$ python3 -q
>>> import numpy as np
>>> np.set_printoptions(precision=1, suppress=True, linewidth=140, floatmode="fixed")
>>> rnd = lambda a: np.round(a, 1) + 0
>>> M = np.load("test13.npy")
>>> rnd(M)
array([[0.5, 0.2, 0.0, 0.2],
       [0.0, 0.2, 0.4, 0.4],
       [0.1, 0.3, 0.4, 0.1],
       [0.5, 0.0, 0.2, 0.2]])
>>> # a transition matrix
>>> T = np.stack([M, 3 * M, M[::-1]])
>>> rnd(np.linalg.norm(T, axis=(1, 2)))
array([1.2, 3.6, 1.2])
>>> T.shape
(3, 4, 4)
>>> print(rnd(np.linalg.det(T)))
[0.0 2.2 0.0]
>>> np.linalg.matrix_rank(T.reshape(3, -1))
np.int64(2)
>>> mat = np.array([[4, 4, 2, 4], [4, 4, 2, 4], [2, 2, 1, 2], [4, 4, 2, 4]])
>>> Uu, sig, Vt = np.linalg.svd(mat)
>>> V = Vt[:(sig > 1e-8).sum()]
>>> rng = np.random.default_rng(92089)
>>> vec = mat[1] + -3 * mat[0] + rng.integers(2) * np.eye(4)[2]
>>> vec
array([-8.0, -8.0, -3.0, -8.0])
>>> np.allclose(V.T @ V @ vec, vec)
False
>>> print(rnd(V.T @ V))
[[0.3 0.3 0.2 0.3]
 [0.3 0.3 0.2 0.3]
 [0.2 0.2 0.1 0.2]
 [0.3 0.3 0.2 0.3]]
>>> B = np.array([[-3, 0], [0, -1]])
>>> cent = np.kron(B, M)
>>> np.linalg.matrix_rank(cent)
np.int64(8)
>>> rnd(cent)
array([[-1.5, -0.8,  0.0, -0.8,  0.0,  0.0,  0.0,  0.0],
       [ 0.0, -0.6, -1.2, -1.2,  0.0,  0.0,  0.0,  0.0],
       [-0.4, -0.9, -1.3, -0.4,  0.0,  0.0,  0.0,  0.0],
       [-1.5,  0.0, -0.8, -0.8,  0.0,  0.0,  0.0,  0.0],
       [ 0.0,  0.0,  0.0,  0.0, -0.5, -0.2,  0.0, -0.2],
       [ 0.0,  0.0,  0.0,  0.0,  0.0, -0.2, -0.4, -0.4],
       [ 0.0,  0.0,  0.0,  0.0, -0.1, -0.3, -0.4, -0.1],
       [ 0.0,  0.0,  0.0,  0.0, -0.5,  0.0, -0.2, -0.2]])
>>> cent.shape
(8, 8)
